$ python -q
>>> import numpy as np
>>> np.set_printoptions(precision=1, suppress=True, linewidth=140)
>>> F = np.load("x.npy")
>>> F
array([[-2, -3,  2,  6,  9, -6],
       [-1,  1,  0,  3, -3,  0],
       [ 2,  2, -3, -6, -6,  9],
       [-6, -9,  6, -2, -3,  2],
       [-3,  3,  0, -1,  1,  0],
       [ 6,  6, -9,  2,  2, -3]])
>>> np.sort(np.abs(np.linalg.eigvals(F)))
array([ 2.6,  2.6,  5.5,  5.5, 15.6, 15.6])
>>> (F + F.T) / 2
array([[-2., -2.,  2.,  0.,  3.,  0.],
       [-2.,  1.,  1., -3.,  0.,  3.],
       [ 2.,  1., -3.,  0., -3.,  0.],
       [ 0., -3.,  0., -2., -2.,  2.],
       [ 3.,  0., -3., -2.,  1.,  1.],
       [ 0.,  3.,  0.,  2.,  1., -3.]])
>>> np.linalg.matrix_power(F, 2)
array([[ -88,  -56,   80,  -66,  -42,   60],
       [  -8,  -32,   16,   -6,  -24,   12],
       [  96,   80, -104,   72,   60,  -78],
       [  66,   42,  -60,  -88,  -56,   80],
       [   6,   24,  -12,   -8,  -32,   16],
       [ -72,  -60,   78,   96,   80, -104]])
>>> np.linalg.matrix_rank(F)
np.int64(6)
>>> round(float(np.linalg.norm(F)), 1)
26.8
>>> np.diff(F, axis=0)
array([[  1,   4,  -2,  -3, -12,   6],
       [  3,   1,  -3,  -9,  -3,   9],
       [ -8, -11,   9,   4,   3,  -7],
       [  3,  12,  -6,   1,   4,  -2],
       [  9,   3,  -9,   3,   1,  -3]])
>>> np.unravel_index(np.abs(F).argmax(), F.shape)
(np.int64(0), np.int64(4))
>>> np.abs(F).max()
np.int64(9)
>>> F.shape
(6, 6)
>>> F.sum(axis=0)
array([-4,  0, -4,  2,  0,  2])
>>> feats = np.loadtxt("test18.csv", delimiter=",")
>>> feats
array([[  7.6,  -2.1,   1.4,   0. ,   4.2,  -2.3,   0.7,  -2.1,  -1.3,   8. ],
       [ -3.4,   1. ,  -0.3,   3. ,  -1.1,   1.7,   1.4,   1.9,   3.8,  -2.7],
       [ -2.9,  -5.2,   2.2,   4.6,   1.7,  -5. ,   5.8,   3.8,   1.1,  -1. ],
       [  9.6,   1.3,  -0.4,  -5. ,   2.2,  -0.1,  -4.2,  -5.6,  -4.5,   7.8],
       [ -5.3,  -5.8,   3.6,   6.8,   1.8,  -5.6,   7.6,   5.8,   3.6,  -2.8],
       [  4.7,  -3.7,   1.9,  -2.1,   3.6,  -5.1,   0. ,  -1.9,  -5.1,   6. ],
       [ -6.4,   2. ,  -1. ,   0.6,  -3.1,   3.2,  -0.3,   2.1,   1.6,  -7.2],
       [  6.9,   1.8,  -1.1,   0.8,   2. ,   2.5,  -0.8,  -2.4,   3.8,   6.1],
       [  7.3,  -0.9,   0.5,  -5.2,   3.2,  -2.6,  -3.4,  -4.2,  -6.8,   6.5],
       [ -1.1,  -2.3,   1. ,  -1.2,   0.7,  -3.6,   0.7,   0.6,  -3.9,  -0.5],
       [ -9.7,   0.2,  -0.4,   2.4,  -3. ,   0.1,   2.4,   4.5,   2.7,  -8.5],
       [ -0.4,   3.1,  -0.8,   3.1,  -1.1,   4. ,   0.8,   0.7,   6. ,  -0.4],
       [  6.6,  -1.1,   1.2,  -0.2,   3.3,  -2.2,   0.1,  -2. ,  -1.1,   6.2],
       [ -0.7,  -3.7,   1.3,   0.5,   1.2,  -3.2,   2.1,   1. ,  -2.2,  -0.4],
       [ -9.3,   2.4,  -1.4,   1.8,  -4.5,   3.8,   0.5,   3.1,   2.7,  -9.5],
       [  9.4,   3. ,  -0.6,  -1.9,   1.8,   3.3,  -3.3,  -4.7,   0.4,   7.8],
       [  2.3,   6.3,  -3.4,  -6.3,  -3.1,   6.5,  -7.5,  -5.1,  -2.4,  -0.2],
       [  2.5,   5.3,  -2. ,  -1.4,  -1.5,   5.8,  -3.8,  -2.8,   3.1,   0.4],
       [  2.2,   0.1,   0.5,  -4. ,  -0.3,  -0.4,  -2.5,  -2. ,  -4.9,   0.8],
       [  9. ,   0.5,  -0.5,  -2.9,   2.7,   0.2,  -3.2,  -4.4,  -3.1,   7.9],
       [ -6. ,   2.5,  -1.3,   1.3,  -3.7,   3.6,  -0.1,   1.1,   4.5,  -6.2],
       [ -6.3,   0.1,  -0.5,   5.2,  -1.5,   2. ,   3.4,   4. ,   6.3,  -5.8],
       [ -4.8,  -5.9,   2.7,   6.7,   2. ,  -5. ,   7.6,   5.9,   3.6,  -1.9],
       [  4.2,   2.6,  -1.3,  -4.1,   0.2,   2.1,  -4.5,  -3.6,  -2.7,   2.3],
       [ -8.4,  -0.1,  -0.1,   3.9,  -2.4,   1.3,   2.7,   4. ,   4.6,  -7.5],
       [ -2.2,  -4.7,   2.1,  -0.3,   1.2,  -5.5,   2.5,   1.4,  -4.9,  -0.4],
       [ -9.8,   0.1,  -0.4,   5.9,  -2.7,   1.1,   4.3,   5.4,   5.9,  -8.5],
       [  0.1,  -4. ,   1.6,   2.5,   1.7,  -3.6,   3.3,   1.4,  -0.4,   1.3],
       [ -6.7,   3. ,  -1.2,   1.1,  -3.7,   3. ,  -0.6,   2.2,   1.9,  -7. ],
       [ 10. ,   1.1,   0. ,  -2. ,   2.8,   1.2,  -2.6,  -4.6,  -0.9,   8.3],
       [ -5.6,   0.3,   0.2,   6. ,  -1.8,   1.3,   4.2,   3.5,   7.4,  -4.8],
       [  4.3,   3.7,  -2.3,  -6.3,  -1.7,   2.8,  -6.1,  -4.6,  -4.7,   1.4],
       [  2.4,  -2.5,   1.7,   3.8,   3.2,  -2.7,   3.9,   1.2,   3.3,   4. ],
       [ -3.6,  -5.1,   2. ,  -1.6,   0.2,  -5.4,   1.4,   1.7,  -6.3,  -2.2],
       [-11.4,  -4.5,   1.4,   2.6,  -2.2,  -4. ,   4.4,   6. ,  -1.2, -10. ],
       [  2.4,   4.8,  -2.6,  -6.6,  -3.6,   4.2,  -6.9,  -5.1,  -5.3,  -0.4],
       [  3.4,  -0.5,   0.3,  -5.2,   0.5,  -1.7,  -3.7,  -3.5,  -7.1,   2.3],
       [ -2. ,  -0.2,   0.1,   3. ,  -0.4,   0.6,   2.3,   1.8,   4. ,  -1.7],
       [  4. ,  -1.2,   0.7,  -4.2,   1.3,  -3. ,  -2.5,  -2.8,  -7.3,   3.5],
       [  0.7,   2. ,  -0.8,   0.9,  -0.1,   2.4,  -0.2,  -0.2,   2.8,   0. ],
       [  2.9,  -2.3,   1. ,  -1.3,   1.9,  -3.3,   0.6,  -0.9,  -3.1,   3. ]])
>>> x0 = np.array([-4, 5, -4, -2, -5, -2, -4, 0, 4, -3])
>>> y = feats @ x0
>>> np.round(np.linalg.pinv(feats) @ feats, 1) + 0
array([[1., 0., 0., 0., 0., 0., 0., 0., 0., 0.],
       [0., 1., 0., 0., 0., 0., 0., 0., 0., 0.],
       [0., 0., 1., 0., 0., 0., 0., 0., 0., 0.],
       [0., 0., 0., 1., 0., 0., 0., 0., 0., 0.],
       [0., 0., 0., 0., 1., 0., 0., 0., 0., 0.],
       [0., 0., 0., 0., 0., 1., 0., 0., 0., 0.],
       [0., 0., 0., 0., 0., 0., 1., 0., 0., 0.],
       [0., 0., 0., 0., 0., 0., 0., 1., 0., 0.],
       [0., 0., 0., 0., 0., 0., 0., 0., 1., 0.],
       [0., 0., 0., 0., 0., 0., 0., 0., 0., 1.]])
>>> np.round(np.linalg.solve(feats.T @ feats, feats.T @ y), 1) + 0
array([-4.,  5., -4., -2., -5., -2., -4.,  0.,  4., -3.])
>>> rng = np.random.default_rng(564394)
>>> y = y + 0.1 * rng.normal(size=41)
>>> y
array([-94.9,  33.6, -46.7, -55.5, -41. , -87.1,  76.7, -30.7, -69.4, -21.8,  78. ,  33.5, -71.9, -37.5, 103.5, -40.6,  71.9,  49.5, -12. ,
       -62.9,  87.5,  49.9, -44.6,   4.7,  65.2, -45.9,  72.8, -51.9,  88. , -65. ,  44.7,  27.4, -61.4, -30.1,  38.9,  55.2, -26.4,  13.2,
       -46.7,  16.5, -51.1])
>>> beta, *_ = np.linalg.lstsq(feats, y)
>>> np.round(feats.T @ (y - feats @ beta), 1) + 0
array([0., 0., 0., 0., 0., 0., 0., 0., 0., 0.])
>>> beta.round(1) + 0
array([-3.9,  5. , -4. , -2. , -5. , -2. , -4. ,  0. ,  4. , -3.1])
>>> round(np.linalg.norm(y - feats @ beta), 1)
np.float64(0.5)
>>> [round(float(np.linalg.norm(np.linalg.solve(feats.T @ feats + lam * np.eye(10), feats.T @ y))), 2) for lam in (0, 1, 10, 100)]
[11.43, 10.27, 8.64, 7.94]
>>> np.round(np.abs(np.linalg.svd(feats)[2][-1]), 1) + 0
array([0.1, 0.2, 0.1, 0.3, 0.3, 0.2, 0.7, 0.4, 0.1, 0. ])
>>> round(np.log10(np.linalg.cond(feats)))
2
>>> np.argsort(-np.linalg.norm(feats, axis=0).round(6), kind="stable")[:3]
array([0, 9, 8])
>>> np.linalg.cond(feats) > 100
np.False_
>>> W0 = np.load("a.npy")
>>> W0
array([[-1.,  1.,  1.,  1.,  1.,  1.,  1.,  1.,  1.,  1.,  1.,  1.],
       [ 1., -1.,  1.,  1.,  1.,  1.,  1.,  1.,  1.,  1.,  1.,  1.],
       [ 1.,  1., -1.,  1.,  1.,  1.,  1.,  1.,  1.,  1.,  1.,  1.],
       [ 1.,  1.,  1., -1.,  1.,  1.,  1.,  1.,  1.,  1.,  1.,  1.],
       [ 1.,  1.,  1.,  1., -1.,  1.,  1.,  1.,  1.,  1.,  1.,  1.],
       [ 1.,  1.,  1.,  1.,  1., -1.,  1.,  1.,  1.,  1.,  1.,  1.],
       [ 1.,  1.,  1.,  1.,  1.,  1., -1.,  1.,  1.,  1.,  1.,  1.],
       [ 1.,  1.,  1.,  1.,  1.,  1.,  1., -1.,  1.,  1.,  1.,  1.],
       [ 1.,  1.,  1.,  1.,  1.,  1.,  1.,  1., -1.,  1.,  1.,  1.],
       [ 1.,  1.,  1.,  1.,  1.,  1.,  1.,  1.,  1., -1.,  1.,  1.],
       [ 1.,  1.,  1.,  1.,  1.,  1.,  1.,  1.,  1.,  1., -1.,  1.],
       [ 1.,  1.,  1.,  1.,  1.,  1.,  1.,  1.,  1.,  1.,  1., -1.]])
>>> U, sigma, Vt = np.linalg.svd(W0, full_matrices=False)
>>> np.abs(Vt[0])
array([0.3, 0.3, 0.3, 0.3, 0.3, 0.3, 0.3, 0.3, 0.3, 0.3, 0.3, 0.3])
>>> np.cumsum(sigma ** 2) / np.sum(sigma ** 2)
array([0.7, 0.7, 0.8, 0.8, 0.8, 0.8, 0.9, 0.9, 0.9, 0.9, 1. , 1. ])
>>> U.shape, sigma.shape, Vt.shape
((12, 12), (12,), (12, 12))
>>> np.round(Vt @ Vt.T, 1) + 0
array([[1., 0., 0., 0., 0., 0., 0., 0., 0., 0., 0., 0.],
       [0., 1., 0., 0., 0., 0., 0., 0., 0., 0., 0., 0.],
       [0., 0., 1., 0., 0., 0., 0., 0., 0., 0., 0., 0.],
       [0., 0., 0., 1., 0., 0., 0., 0., 0., 0., 0., 0.],
       [0., 0., 0., 0., 1., 0., 0., 0., 0., 0., 0., 0.],
       [0., 0., 0., 0., 0., 1., 0., 0., 0., 0., 0., 0.],
       [0., 0., 0., 0., 0., 0., 1., 0., 0., 0., 0., 0.],
       [0., 0., 0., 0., 0., 0., 0., 1., 0., 0., 0., 0.],
       [0., 0., 0., 0., 0., 0., 0., 0., 1., 0., 0., 0.],
       [0., 0., 0., 0., 0., 0., 0., 0., 0., 1., 0., 0.],
       [0., 0., 0., 0., 0., 0., 0., 0., 0., 0., 1., 0.],
       [0., 0., 0., 0., 0., 0., 0., 0., 0., 0., 0., 1.]])
>>> (sigma > 1e-8).sum()
np.int64(12)
>>> np.round(U.T @ W0 @ Vt.T, 1) + 0
array([[10.,  0.,  0.,  0.,  0.,  0.,  0.,  0.,  0.,  0.,  0.,  0.],
       [ 0.,  2.,  0.,  0.,  0.,  0.,  0.,  0.,  0.,  0.,  0.,  0.],
       [ 0.,  0.,  2.,  0.,  0.,  0.,  0.,  0.,  0.,  0.,  0.,  0.],
       [ 0.,  0.,  0.,  2.,  0.,  0.,  0.,  0.,  0.,  0.,  0.,  0.],
       [ 0.,  0.,  0.,  0.,  2.,  0.,  0.,  0.,  0.,  0.,  0.,  0.],
       [ 0.,  0.,  0.,  0.,  0.,  2.,  0.,  0.,  0.,  0.,  0.,  0.],
       [ 0.,  0.,  0.,  0.,  0.,  0.,  2.,  0.,  0.,  0.,  0.,  0.],
       [ 0.,  0.,  0.,  0.,  0.,  0.,  0.,  2.,  0.,  0.,  0.,  0.],
       [ 0.,  0.,  0.,  0.,  0.,  0.,  0.,  0.,  2.,  0.,  0.,  0.],
       [ 0.,  0.,  0.,  0.,  0.,  0.,  0.,  0.,  0.,  2.,  0.,  0.],
       [ 0.,  0.,  0.,  0.,  0.,  0.,  0.,  0.,  0.,  0.,  2.,  0.],
       [ 0.,  0.,  0.,  0.,  0.,  0.,  0.,  0.,  0.,  0.,  0.,  2.]])
>>> np.abs(U[:, 0]).round(6).argmax()
np.int64(0)
>>> idx = rng.permutation(12)
>>> idx
array([ 9,  2,  3,  1,  0,  4, 11,  5,  6,  7,  8, 10])
>>> A2 = W0[idx][:, idx]
>>> np.sort(np.abs(np.linalg.eigvals(A2)))
array([ 2.,  2.,  2.,  2.,  2.,  2.,  2.,  2.,  2.,  2.,  2., 10.])
>>> A2
array([[-1.,  1.,  1.,  1.,  1.,  1.,  1.,  1.,  1.,  1.,  1.,  1.],
       [ 1., -1.,  1.,  1.,  1.,  1.,  1.,  1.,  1.,  1.,  1.,  1.],
       [ 1.,  1., -1.,  1.,  1.,  1.,  1.,  1.,  1.,  1.,  1.,  1.],
       [ 1.,  1.,  1., -1.,  1.,  1.,  1.,  1.,  1.,  1.,  1.,  1.],
       [ 1.,  1.,  1.,  1., -1.,  1.,  1.,  1.,  1.,  1.,  1.,  1.],
       [ 1.,  1.,  1.,  1.,  1., -1.,  1.,  1.,  1.,  1.,  1.,  1.],
       [ 1.,  1.,  1.,  1.,  1.,  1., -1.,  1.,  1.,  1.,  1.,  1.],
       [ 1.,  1.,  1.,  1.,  1.,  1.,  1., -1.,  1.,  1.,  1.,  1.],
       [ 1.,  1.,  1.,  1.,  1.,  1.,  1.,  1., -1.,  1.,  1.,  1.],
       [ 1.,  1.,  1.,  1.,  1.,  1.,  1.,  1.,  1., -1.,  1.,  1.],
       [ 1.,  1.,  1.,  1.,  1.,  1.,  1.,  1.,  1.,  1., -1.,  1.],
       [ 1.,  1.,  1.,  1.,  1.,  1.,  1.,  1.,  1.,  1.,  1., -1.]])
